% python3 -q
>>> import numpy as np
>>> np.set_printoptions(precision=1, suppress=True, linewidth=120)
>>> rnd = lambda a: np.round(a, 1) + 0
>>> A = np.loadtxt("test9.csv", delimiter=",")
>>> print(rnd(A))
[[ 0.9  0.2  0.1 -0.3  0.1]
 [ 0.2  0.5 -0.2  0.8 -0.2]
 [ 0.1 -0.2  0.9  0.3 -0.1]
 [-0.3  0.8  0.3 -0.4  0.3]
 [ 0.1 -0.2 -0.1  0.3  0.9]]
>>> r0 = np.array([0, 0])
>>> print(rnd(np.cross(A[2, :3], A[1, :3])))
[-0.5  0.2  0.1]
>>> print(rnd(np.correlate(A[2], A[1], "full")))
[ 0.   0.1 -0.3  0.8  0.   0.4  0.3  0.   0. ]
>>> print(np.polyval(r0, A[2]))
[0. 0. 0. 0. 0.]
>>> print(np.convolve(A[2], r0))
[0. 0. 0. 0. 0. 0.]
>>> K = np.load("m.npy")
>>> print(K)
[[ 2 -3 -2  1  3  3  3  0 -3  3]
 [ 2 -1  0  1 -2 -2  0 -3  2  2]
 [-2 -1 -2 -1  7  7  3  6 -7 -1]]
>>> q = A.astype(float).copy()
>>> for j in range(5):
...     q[:, j] -= q[:, :j] @ (q[:, :j].T @ q[:, j])
...     q[:, j] /= np.linalg.norm(q[:, j])
... 
>>> print(rnd(q.T @ A))
[[1. 0. 0. 0. 0.]
 [0. 1. 0. 0. 0.]
 [0. 0. 1. 0. 0.]
 [0. 0. 0. 1. 0.]
 [0. 0. 0. 0. 1.]]
>>> print(np.linalg.matrix_rank(K, rtol=0.1))
2
>>> rk = np.linalg.matrix_rank(K)
>>> print(rk)
2
>>> null = np.linalg.svd(K)[2][rk:].T
>>> print([int(np.linalg.matrix_rank(K[:i])) for i in range(1, len(K) + 1)])
[1, 2, 2]
>>> print(rnd(null @ null.T))
[[ 0.8  0.2  0.1 -0.1  0.   0.  -0.1  0.2  0.  -0.2]
 [ 0.2  0.8 -0.1  0.1  0.1  0.1  0.2 -0.1 -0.1  0.2]
 [ 0.1 -0.1  0.9  0.   0.1  0.1  0.1  0.  -0.1  0.1]
 [-0.1  0.1  0.   0.9  0.   0.  -0.1  0.1  0.  -0.1]
 [ 0.   0.1  0.1  0.   0.8 -0.2 -0.1 -0.2  0.2  0. ]
 [ 0.   0.1  0.1  0.  -0.2  0.8 -0.1 -0.2  0.2  0. ]
 [-0.1  0.2  0.1 -0.1 -0.1 -0.1  0.9  0.   0.1 -0.2]
 [ 0.2 -0.1  0.   0.1 -0.2 -0.2  0.   0.7  0.2  0.2]
 [ 0.  -0.1 -0.1  0.   0.2  0.2  0.1  0.2  0.8  0. ]
 [-0.2  0.2  0.1 -0.1  0.   0.  -0.2  0.2  0.   0.7]]
>>> print([int(np.linalg.matrix_rank(np.delete(K, i, axis=0))) for i in range(3)])
[2, 2, 2]
>>> print([int(np.linalg.matrix_rank(K[:, :j + 1])) for j in range(10)])
[1, 2, 2, 2, 2, 2, 2, 2, 2, 2]
>>> print(np.allclose(K @ null, 0))
True
>>> print(rnd(K @ null))
[[0. 0. 0. 0. 0. 0. 0. 0.]
 [0. 0. 0. 0. 0. 0. 0. 0.]
 [0. 0. 0. 0. 0. 0. 0. 0.]]
